>>> import numpy as np
>>> np.set_printoptions(precision=3, suppress=True, linewidth=100, sign=" ")
>>> rnd = lambda a: np.round(a, 3) + 0
>>> A = np.loadtxt("w.csv", delimiter=",")
>>> A
array([[-2.1 , -0.28,  0.84, -2.94, -0.98],
       [-0.45, -0.06,  0.18, -0.63, -0.21],
       [-0.3 , -0.04,  0.12, -0.42, -0.14],
       [ 0.9 ,  0.12, -0.36,  1.26,  0.42]])
>>> Uu, sig, Vh = np.linalg.svd(A)
>>> vecs = Vh[:(sig > 1e-8).sum()]
>>> rng = np.random.default_rng(53373)
>>> vec = A[2] + -3 * A[0] + rng.integers(2) * np.eye(5)[1]
>>> rnd(vec)
array([ 6. ,  0.8, -2.4,  8.4,  2.8])
>>> rnd(np.diag(vecs.T @ vecs))
array([ 0.298,  0.005,  0.048,  0.584,  0.065])
>>> rnd(np.linalg.norm(vec - vecs.T @ vecs @ vec))
np.float64(0.0)
>>> np.linalg.matrix_rank(np.vstack([A, vec]))
np.int64(1)
>>> [round(float(x), 3) for x in np.linalg.svd(A, compute_uv=False)[:3]]
[4.301, 0.0, 0.0]
>>> np.argsort(-np.linalg.norm(A, axis=0).round(6), kind="stable")[:3]
array([ 3,  0,  4])
>>> np.linalg.matrix_rank(A, rtol=0.1)
np.int64(1)
>>> W0 = np.loadtxt("case1.csv", delimiter=",")
>>> W0
array([[-1.,  0.,  0.,  0.,  0.],
       [ 0., -7.,  0.,  0.,  0.],
       [ 0.,  0., -5.,  0.,  0.],
       [ 0.,  0.,  0., -3.,  0.],
       [ 0.,  0.,  0.,  0., -9.]])
>>> rnd(np.linalg.eigvalsh(W0).min())
np.float64(-9.0)
>>> q, Rm = np.linalg.qr(W0)
>>> np.abs(np.diag(Rm))
array([ 1.,  7.,  5.,  3.,  9.])
>>> q
array([[ 1.,  0.,  0.,  0.,  0.],
       [-0.,  1.,  0.,  0.,  0.],
       [-0., -0.,  1.,  0.,  0.],
       [-0., -0., -0.,  1.,  0.],
       [-0., -0., -0., -0.,  1.]])
>>> q.shape, Rm.shape
((5, 5), (5, 5))
>>> np.trace(q @ q.T)
np.float64(5.0)
>>> q.T @ q
array([[ 1.,  0.,  0.,  0.,  0.],
       [ 0.,  1.,  0.,  0.,  0.],
       [ 0.,  0.,  1.,  0.,  0.],
       [ 0.,  0.,  0.,  1.,  0.],
       [ 0.,  0.,  0.,  0.,  1.]])
>>> hat = np.triu(np.array([[2, 0, 0, 0, 1],
...     [0, 0, 0, 2, 0],
...     [0, 0, 2, 2, 2],
...     [2, 2, 0, 0, 1],
...     [2, 2, 1, 0, 2]]), 1) + np.eye(5)
>>> M2 = hat @ W0 @ np.linalg.inv(hat)
>>> M2
array([[ -1.,   0.,   0.,   0.,  -8.],
       [  0.,  -7.,   0.,   8.,  -8.],
       [  0.,   0.,  -5.,   4., -12.],
       [  0.,   0.,   0.,  -3.,  -6.],
       [  0.,   0.,   0.,   0.,  -9.]])
>>> np.linalg.matrix_rank(M2)
np.int64(5)
